$ python -q
>>> import numpy as np
>>> np.set_printoptions(precision=3, suppress=True, linewidth=120)
>>> tidy = lambda a: np.round(a, 3) + 0
>>> sig = 10 * 0.2 ** np.arange(6)
>>> rng = np.random.default_rng(196)
>>> data = rng.normal(size=(18, 6)) * rng.permutation(sig)
>>> print(tidy(data))
[[  0.      0.01    0.109  -1.497  -0.665   2.322]
 [ -0.004  -0.008  -0.1     2.123  -0.264   8.605]
 [  0.001  -0.007  -0.042   0.771  -0.148   7.139]
 [  0.     -0.005   0.032   4.14   -0.382   8.642]
 [ -0.002  -0.002   0.212   2.158  -0.183 -20.022]
 [  0.004   0.017   0.059   1.149  -0.125  -3.514]
 [  0.     -0.014  -0.05    2.431  -0.053   7.316]
 [  0.002  -0.01    0.099  -2.21   -0.024  14.503]
 [ -0.004   0.025  -0.121   3.192   0.42    2.836]
 [ -0.002   0.015   0.026   0.092   0.011   2.888]
 [ -0.002   0.006   0.003   1.161   0.222  -8.48 ]
 [  0.005  -0.019  -0.031  -2.103  -0.031 -13.939]
 [ -0.004   0.015  -0.021   2.118   0.464  -1.578]
 [  0.002  -0.011  -0.152  -1.133  -0.131  10.385]
 [  0.002   0.023  -0.147   1.935   0.846  -3.091]
 [ -0.001  -0.026   0.115  -0.24    0.154  -1.611]
 [  0.001   0.002   0.011  -2.226  -0.459  -5.541]
 [  0.     -0.02    0.094   0.126  -0.551 -14.8  ]]
>>> cent = data[[17, 11]].astype(float)
>>> for _ in range(5):
...     z = np.linalg.norm(data[:, None] - cent, axis=-1).argmin(axis=1)
...     cent = np.array([data[z == j].mean(axis=0) for j in range(2)])
... 
>>> print(z)
[1 1 1 1 0 1 1 1 1 1 0 0 1 1 1 1 0 0]
>>> print(tidy(cent[1] - cent[0]))
[-0.001  0.008 -0.073  1.167  0.209 16.775]
>>> print(np.abs(cent[1] - cent[0]).argmax())
5
>>> Xs = data - data.mean(axis=0)
>>> Uu, sig, vt = np.linalg.svd(Xs, full_matrices=False)
>>> print(np.searchsorted(np.cumsum(sig ** 2) / (sig ** 2).sum(), 0.9) + 1)
1
>>> print(tidy(sig ** 2 / (sig ** 2).sum()))
[0.959 0.04  0.001 0.    0.    0.   ]
>>> print(np.linalg.matrix_rank(Xs))
6
>>> print(tidy((sig ** 2).sum() ** 2 / (sig ** 4).sum()))
1.086
>>> print(tidy(sig))
[39.164  7.989  1.471  0.321  0.055  0.009]
>>> print(tidy(Xs.mean(axis=0)))
[0. 0. 0. 0. 0. 0.]
>>> z = data[:, 4] > np.median(data[:, 4])
>>> u = data[z].mean(axis=0) - data[~z].mean(axis=0)
>>> print(tidy(u))
[-0.001  0.005 -0.039  0.085  0.546  0.625]
>>> print(np.argsort(-np.abs(u).round(6), kind="stable"))
[5 4 3 2 1 0]
>>> vec = np.array([9, 7, 1, 6, 5, 4])
>>> print(np.linalg.norm(data @ vec) <= np.linalg.norm(data, 2) * np.linalg.norm(vec) + 1e-9)
True
>>> print(tidy(data @ np.eye(6)[5]))
[  2.322   8.605   7.139   8.642 -20.022  -3.514   7.316  14.503   2.836   2.888  -8.48  -13.939  -1.578  10.385
  -3.091  -1.611  -5.541 -14.8  ]
>>> print((data @ vec).argmax())
3
>>> K = np.loadtxt("arr.csv", delimiter=",")
>>> print(K)
[[ 0.3    0.3   -2.3   -0.5  ]
 [-0.3   -0.4    0.     0.8  ]
 [ 1.4   -0.7   -1.1   -0.1  ]
 [-0.273  0.308  0.467  1.078]
 [-0.3    0.3    0.5    1.1  ]]
>>> print(tidy(np.linalg.norm(K, "nuc")))
6.381
>>> print(tidy(np.linalg.norm(K, axis=0)))
[1.518 0.962 2.64  1.809]
>>> print(tidy(np.linalg.norm(K[1] - K[4])))
0.911
>>> feats = np.load("case18.npy")
>>> print(feats)
[[-2  1  4]
 [ 0  5 -1]
 [ 0  0  1]]
>>> # triangular: eigenvalues sit on the diagonal
>>> evals, evecs = np.linalg.eig(feats)
>>> print(tidy(np.sort(np.linalg.eigvals(feats.T))))
[-2.  1.  5.]
>>> print([int(np.linalg.matrix_rank(np.linalg.matrix_power(feats, p))) for p in range(1, 4)])
[3, 3, 3]
>>> print(np.linalg.matrix_rank(feats - feats[0, 0] * np.eye(3)))
2
>>> out = np.array([[-1, 9, -6],
...     [-6, -1, -4],
...     [-2, 2, 0],
...     [9, -4, 0],
...     [0, -9, -1],
...     [7, 7, 2]])
>>> print(tidy(np.einsum("ij->j", data)))
[-0.004 -0.009  0.099 11.985 -0.898 -7.94 ]
>>> print(np.linalg.matrix_rank(np.vstack([data, out.T])))
6
>>> out @ data
Traceback (most recent call last):
  File "<python-input-43>", line 1, in <module>
    out @ data
    ~~~~^~~~~~
ValueError: matmul: Input operand 1 has a mismatch in its core dimension 0, with gufunc signature (n?,k),(k,m?)->(n?,m?) (size 18 is different from 3)
>>> J = np.load("data.npy")
>>> print(J)
[[0 1]
 [1 0]]
>>> # row-stochastic, so 1 is an eigenvalue
>>> Uu, sig, vt = np.linalg.svd(J, full_matrices=False)
>>> print(Uu.T @ Uu)
[[1. 0.]
 [0. 1.]]
>>> print(vt @ vt.T)
[[1. 0.]
 [0. 1.]]
>>> print(np.allclose(Uu * sig @ vt, J))
True
>>> print((sig > 1e-8).sum())
2
>>> print(Uu.shape, sig.shape, vt.shape)
(2, 2) (2,) (2, 2)
>>> print(np.cumsum(sig ** 2) / np.sum(sig ** 2))
[0.5 1. ]
>>> print(tidy(np.sqrt((sig ** 2).sum())), tidy(np.linalg.norm(J)))
1.414 1.414
>>> print(np.trace(J @ J @ J) // 6)
0
>>> print(np.argwhere(np.triu(J)))
[[0 1]]
>>> low = np.diag(J.sum(axis=1)) - J
>>> print(low)
[[ 1 -1]
 [-1  1]]
>>> P = K @ np.linalg.solve(K.T @ K, K.T)
>>> print(np.linalg.matrix_rank(np.eye(5) - P))
1
>>> print(np.allclose(P @ P, P))
True
>>> print(tidy(P))
[[ 1.     0.     0.     0.005 -0.005]
 [ 0.     1.     0.    -0.014  0.015]
 [ 0.     0.     1.     0.006 -0.006]
 [ 0.005 -0.014  0.006  0.504  0.5  ]
 [-0.005  0.015 -0.006  0.5    0.497]]
>>> z = rng.permutation(2)
>>> print(z)
[0 1]
>>> out = J[z][:, z]
>>> print(tidy(np.linalg.det(out)), tidy(np.linalg.det(J[z])))
-1.0 -1.0
>>> print(np.allclose(out, J))
True
>>> A = np.array([[-1.9, -2.0, 1.0, 1.0],
...     [-3.0, -0.9, 3.0, -2.0],
...     [-3.0, 2.0, 2.1, 0.0],
...     [-2.0, -2.0, 1.0, 1.1]])
>>> vec = np.array([-3, -3, 4, -3])
>>> print((A * vec).sum(axis=1))
[12.7 29.7 11.4 12.7]
>>> print(tidy(A @ (2 * vec)))
[25.4 59.4 22.8 25.4]
>>> print(A @ np.ones(4))
[-1.9 -2.9  1.1 -1.9]
>>> print(np.linalg.norm(A @ vec) <= np.linalg.norm(A, 2) * np.linalg.norm(vec) + 1e-9)
True
>>> out = np.linalg.inv(A)
>>> print(tidy(A @ out))
[[1. 0. 0. 0.]
 [0. 1. 0. 0.]
 [0. 0. 1. 0.]
 [0. 0. 0. 1.]]
>>> print(tidy(np.linalg.slogdet(A)[0]))
-1.0
>>> print(tidy(np.linalg.inv(out)))
[[-1.9 -2.   1.   1. ]
 [-3.  -0.9  3.  -2. ]
 [-3.   2.   2.1  0. ]
 [-2.  -2.   1.   1.1]]
>>> print(tidy(np.linalg.cond(A)))
398.891
>>> theta = np.radians(135)
>>> R = np.eye(4)
>>> R[0, 0] = R[1, 1] = np.cos(theta)
>>> R[0, 1], R[1, 0] = -np.sin(theta), np.sin(theta)
>>> print(tidy(R))
[[-0.707 -0.707  0.     0.   ]
 [ 0.707 -0.707  0.     0.   ]
 [ 0.     0.     1.     0.   ]
 [ 0.     0.     0.     1.   ]]
>>> out = K @ R.T
>>> print(tidy(np.linalg.det(R)), tidy(np.trace(R)))
1.0 0.586
>>> print(tidy(out))
[[-0.424  0.    -2.3   -0.5  ]
 [ 0.495  0.071  0.     0.8  ]
 [-0.495  1.485 -1.1   -0.1  ]
 [-0.025 -0.411  0.467  1.078]
 [ 0.    -0.424  0.5    1.1  ]]
>>> print(np.allclose(K @ K.T, out @ out.T))
True
>>> P = np.triu(np.array([[-1, -3, -1, 0], [1, 3, 1, 1], [1, -1, -1, 1], [1, -1, -1, -1]]), 1) + np.eye(4)
>>> out = P @ R @ np.linalg.inv(P)
>>> print(tidy(P @ R - R @ P))
[[-2.121  0.    -1.     0.707]
 [ 0.     2.121  2.414  1.707]
 [ 0.     0.     0.     0.   ]
 [ 0.     0.     0.     0.   ]]
>>> print(tidy(np.trace(out)), tidy(np.trace(R)))
0.586 0.586
>>> print(np.linalg.matrix_rank(out))
4
>>> z = rng.permutation(4)
>>> print(z)
[2 0 1 3]
>>> out = A[z][:, z]
>>> print(tidy(np.trace(out)))
0.4
>>> print(tidy(np.sort(np.abs(np.linalg.eigvals(out)))))
[0.1   0.543 3.86  4.103]
>>> print(tidy(np.linalg.det(out)), tidy(np.linalg.det(A[z])))
-0.86 -0.86
>>> print(out)
[[ 2.1 -3.   2.   0. ]
 [ 1.  -1.9 -2.   1. ]
 [ 3.  -3.  -0.9 -2. ]
 [ 1.  -2.  -2.   1.1]]
>>> out = np.array([[4, 4, 3, 1],
...     [3, 4, 4, 2],
...     [2, 5, 4, 0],
...     [1, 2, 3, 5],
...     [5, 5, 5, 4],
...     [1, 4, 1, 5],
...     [2, 1, 2, 4]])
>>> cent = np.array([[-1, 3, 0, -2, -5, -5, 0],
...     [-1, 3, 1, -4, 0, 5, 4],
...     [-2, -4, 4, 0, -1, -4, -2],
...     [-5, -5, 4, 4, 4, -1, -2]])
>>> X = out @ cent + 0.3 * rng.normal(size=(7, 7))
>>> print(tidy(X))
[[-18.662   6.685  19.456 -19.807 -18.932 -13.15    8.023]
 [-25.135  -4.241  28.044 -13.813 -11.322 -13.139   3.914]
 [-14.588   5.25   20.854 -24.354 -14.031  -1.118  12.066]
 [-33.982 -28.359  33.884  10.663  11.807 -11.641  -8.127]
 [-39.578  -9.71   41.319 -14.038 -13.723 -24.274   2.399]
 [-31.943 -13.83   28.491   2.145  13.619   5.944   3.838]
 [-26.984 -19.089  24.807   7.771   3.741 -17.056  -7.506]]
>>> vec = np.array([0, -2, -3, 3, 1, 3, 1])
>>> h1 = np.maximum(X @ vec, 0)
>>> print(np.maximum(X @ (3 * vec), 0))
[0. 0. 0. 0. 0. 0. 0.]
>>> print(h1)
[0. 0. 0. 0. 0. 0. 0.]
>>> print(tidy(np.maximum(X @ vec, 0) - np.maximum(-X @ vec, 0)))
[-181.52  -163.915 -151.442  -44.187 -230.796  -16.089  -67.864]
>>> print(np.flatnonzero(h1 > 1e-9))
[]
>>> cov = X.T @ X
>>> print((X @ X.T).shape)
(7, 7)
>>> print(tidy(np.linalg.svd(X, compute_uv=False) ** 2))
[13538.109  3399.21    642.812    36.864     0.616     0.374     0.011]
>>> print(tidy(np.trace(cov)), tidy((X ** 2).sum()))
17617.996 17617.996
>>> W0 = np.load("layer14.npy")
>>> print(W0)
[[ 2 -4 -2  4]
 [ 0  4  0 -4]
 [-2  4  2 -4]
 [ 0 -4  0  4]]
>>> print([round(float(x), 3) for x in np.linalg.svd(W0, compute_uv=False)[:3]])
[11.683, 2.739, 0.0]
>>> print(np.argsort(-np.linalg.norm(W0, axis=0).round(6), kind="stable")[:3])
[1 3 0]
>>> print(tidy(np.linalg.norm(W0, 2) / np.linalg.norm(W0)))
0.974
>>> print(np.linalg.cond(W0) > 100)
True
>>> print(np.linalg.matrix_rank(W0, rtol=0.1))
2
>>> cov = W0.T @ W0
>>> print((W0 @ W0.T).shape)
(4, 4)
>>> print(tidy(np.linalg.eigvalsh(cov)[::-1]))
[136.498   7.502   0.      0.   ]
>>> print(np.allclose(cov, cov.T))
True
>>> u = np.array([-2, 1, -3, 3, 0, 3])
>>> E = np.array([np.roll(u, i) for i in range(6)])
>>> print(E)
[[-2  1 -3  3  0  3]
 [ 3 -2  1 -3  3  0]
 [ 0  3 -2  1 -3  3]
 [ 3  0  3 -2  1 -3]
 [-3  3  0  3 -2  1]
 [ 1 -3  3  0  3 -2]]
>>> u = np.array([2, 2, 3, 0, 0, 3])
>>> out = E + np.outer(u, np.eye(6)[1])
>>> print(np.linalg.matrix_rank(out - E))
1
